% ipython --no-banner

In [1]: import numpy as np

In [2]: np.set_printoptions(precision=2, suppress=True, linewidth=140)

In [3]: def rd(a):
   ...:     return np.round(a, 2) + 0
   ...: 

In [4]: F = np.array([[-3.0, -9.0, 6.0, -1.0, 9.0, 3.0, 2.0],
   ...:     [4.0, -9.0, -8.0, -2.0, 4.0, -3.0, -2.0],
   ...:     [2.0, -8.0, -7.0, -6.0, -4.0, -5.0, -2.0],
   ...:     [-8.0, -1.0, -9.0, -2.0, -6.0, 4.0, -2.0],
   ...:     [-7.0, 8.0, 7.0, 6.0, -6.0, -6.0, -2.0],
   ...:     [6.0, -8.0, 1.0, 0.0, -4.0, 0.0, 0.0],
   ...:     [0.0, 0.0, 0.0, 0.0, 0.0, 0.0, -2.0]])

In [5]: F.inv()
Traceback (most recent call last):
  Cell In[5], line 1
    F.inv()
AttributeError: 'numpy.ndarray' object has no attribute 'inv'


In [6]: rd(np.sort(np.abs(np.linalg.eigvals(F))))
Out[6]: array([ 2.  ,  7.19,  7.19, 11.44, 11.44, 14.44, 14.44])

In [7]: assert F == F.T
Traceback (most recent call last):
  Cell In[7], line 1
    assert F == F.T
ValueError: The truth value of an array with more than one element is ambiguous. Use a.any() or a.all()


In [8]: (F + F.T) / 2
Out[8]: 
array([[-3. , -2.5,  4. , -4.5,  1. ,  4.5,  1. ],
       [-2.5, -9. , -8. , -1.5,  6. , -5.5, -1. ],
       [ 4. , -8. , -7. , -7.5,  1.5, -2. , -1. ],
       [-4.5, -1.5, -7.5, -2. ,  0. ,  2. , -1. ],
       [ 1. ,  6. ,  1.5,  0. , -6. , -5. , -1. ],
       [ 4.5, -5.5, -2. ,  2. , -5. ,  0. ,  0. ],
       [ 1. , -1. , -1. , -1. , -1. ,  0. , -2. ]])

In [9]: q, _ = np.linalg.qr(np.array([[-0.8, -0.2],
   ...:     [0.7, 1.3],
   ...:     [0.0, 2.6],
   ...:     [-1.3, -2.4],
   ...:     [0.0, -1.0],
   ...:     [0.4, 0.5],
   ...:     [-1.1, -0.8]]))

In [10]: m1 = q @ q.T

In [11]: rd(m1)
Out[11]: 
array([[ 0.22, -0.1 ,  0.22,  0.18, -0.08, -0.08,  0.26],
       [-0.1 ,  0.14,  0.11, -0.25, -0.04,  0.07, -0.16],
       [ 0.22,  0.11,  0.71, -0.21, -0.27,  0.  ,  0.16],
       [ 0.18, -0.25, -0.21,  0.46,  0.08, -0.12,  0.29],
       [-0.08, -0.04, -0.27,  0.08,  0.11,  0.  , -0.06],
       [-0.08,  0.07,  0.  , -0.12,  0.  ,  0.04, -0.11],
       [ 0.26, -0.16,  0.16,  0.29, -0.06, -0.11,  0.32]])

In [12]: B = np.linalg.invert(F)
Traceback (most recent call last):
  Cell In[12], line 1
    B = np.linalg.invert(F)
AttributeError: module 'numpy.linalg' has no attribute 'invert'


In [13]: B = np.linalg.inv(F)

In [14]: (np.abs(B) > 1e-9).astype(int)
Out[14]: 
array([[1, 1, 1, 1, 1, 1, 1],
       [1, 1, 1, 1, 1, 1, 1],
       [1, 1, 1, 1, 1, 1, 1],
       [1, 1, 1, 1, 1, 1, 1],
       [1, 1, 1, 1, 1, 1, 1],
       [1, 1, 1, 1, 1, 1, 1],
       [0, 0, 0, 0, 0, 0, 1]])

In [15]: rd(np.linalg.slogdet(F)[0])
Out[15]: np.float64(-1.0)

In [16]: rd(np.linalg.det(F) * np.linalg.det(B))
Out[16]: np.float64(1.0)

In [17]: rd(np.linalg.inv(B))
Out[17]: 
array([[-3., -9.,  6., -1.,  9.,  3.,  2.],
       [ 4., -9., -8., -2.,  4., -3., -2.],
       [ 2., -8., -7., -6., -4., -5., -2.],
       [-8., -1., -9., -2., -6.,  4., -2.],
       [-7.,  8.,  7.,  6., -6., -6., -2.],
       [ 6., -8.,  1.,  0., -4.,  0.,  0.],
       [ 0.,  0.,  0.,  0.,  0.,  0., -2.]])

In [18]: E = 0.9 ** np.abs(np.subtract.outer(np.arange(3), np.arange(3)))

In [19]: E
Out[19]: 
array([[1.  , 0.9 , 0.81],
       [0.9 , 1.  , 0.9 ],
       [0.81, 0.9 , 1.  ]])

In [20]: np.linalg.cond(E) > 100
Out[20]: np.False_

In [21]: rd(np.linalg.norm(E, 2) / np.linalg.norm(E))
Out[21]: np.float64(1.0)

In [22]: rd(np.abs(np.linalg.svd(E)[2][-1]))
Out[22]: array([0.42, 0.81, 0.42])

In [23]: np.linalg.matrix_rank(E, rtol=0.1)
Out[23]: np.int64(1)

In [24]: round(np.log10(np.linalg.cond(E)))
Out[24]: 2

In [25]: [round(float(x), 2) for x in np.linalg.svd(E, compute_uv=False)[:3]]
Out[25]: [2.74, 0.19, 0.07]

In [26]: np.argsort(-np.linalg.norm(E, axis=0).round(6), kind="stable")[:3]
Out[26]: array([1, 0, 2])

In [27]: vec = np.ones(3)

In [28]: for _ in range(3):
    ...:     vec = E @ vec
    ...:     vec /= np.linalg.norm(vec)
    ...:     print(round(vec @ E @ vec, 2))
    ...: 
2.74
2.74
2.74

In [29]: rd(np.linalg.eigvalsh(E)[-1])
Out[29]: np.float64(2.74)

In [30]: A = np.load("data.npy")

In [31]: rd(A)
Out[31]: 
array([[ 1.  ,  2.93,  1.  ,  2.46],
       [ 1.  ,  1.44,  1.  ,  1.72],
       [ 1.  ,  0.37,  1.  ,  1.18],
       [ 1.  , -0.81,  1.  ,  0.6 ],
       [ 1.  ,  1.77,  1.  ,  1.88],
       [ 1.  , -0.99,  1.  ,  0.5 ],
       [ 1.  ,  3.34,  1.  ,  2.67],
       [ 1.  , -0.34,  1.  ,  0.83],
       [ 1.  ,  1.77,  1.  ,  1.88],
       [ 1.  ,  0.11,  1.  ,  1.06],
       [ 1.  ,  2.53,  1.  ,  2.27],
       [ 1.  ,  1.15,  1.  ,  1.57],
       [ 1.  ,  1.82,  1.  ,  1.91],
       [ 1.  ,  1.71,  1.  ,  1.85],
       [ 1.  ,  3.59,  1.  ,  2.79],
       [ 1.  ,  0.83,  1.  ,  1.41],
       [ 1.  ,  2.47,  1.  ,  2.24],
       [ 1.  ,  0.96,  1.  ,  1.48],
       [ 1.  ,  0.09,  1.  ,  1.04],
       [ 1.  ,  3.79,  1.  ,  2.89],
       [ 1.  , -2.57,  1.  , -0.28],
       [ 1.  ,  3.42,  1.  ,  2.71],
       [ 1.  , -1.51,  1.  ,  0.25],
       [ 1.  ,  0.1 ,  1.  ,  1.05],
       [ 1.  ,  1.69,  1.  ,  1.84],
       [ 1.  ,  0.03,  1.  ,  1.01],
       [ 1.  ,  1.34,  1.  ,  1.67],
       [ 1.  ,  0.57,  1.  ,  1.29],
       [ 1.  ,  2.84,  1.  ,  2.42],
       [ 1.  ,  0.69,  1.  ,  1.34],
       [ 1.  ,  1.35,  1.  ,  1.67],
       [ 1.  ,  3.62,  1.  ,  2.81],
       [ 1.  ,  4.8 ,  1.  ,  3.4 ]])

In [32]: # columns 0 and 2 are equal

In [33]: B = A / np.linalg.norm(A, axis=1)
Traceback (most recent call last):
  Cell In[33], line 1
    B = A / np.linalg.norm(A, axis=1)
ValueError: operands could not be broadcast together with shapes (33,4) (33,) 


In [34]: B = A / np.linalg.norm(A, axis=1, keepdims=True)

In [35]: gram = B @ B.T

In [36]: rd(np.degrees(np.arccos(np.clip(gram[27, 32], -1, 1))))
Out[36]: np.float64(40.92)

In [37]: (gram - 2 * np.eye(33)).round(6).argmax(axis=1)
Out[37]: array([28, 30, 27,  5,  8,  3, 21, 25,  4, 23, 16, 26,  8, 24, 31, 17, 10, 15, 23, 31, 22,  6,  5, 18, 13, 18, 30, 29,  0, 27, 26, 14, 19])

In [38]: rd(np.linalg.norm(B, axis=1))
Out[38]: array([1., 1., 1., 1., 1., 1., 1., 1., 1., 1., 1., 1., 1., 1., 1., 1., 1., 1., 1., 1., 1., 1., 1., 1., 1., 1., 1., 1., 1., 1., 1., 1., 1.])
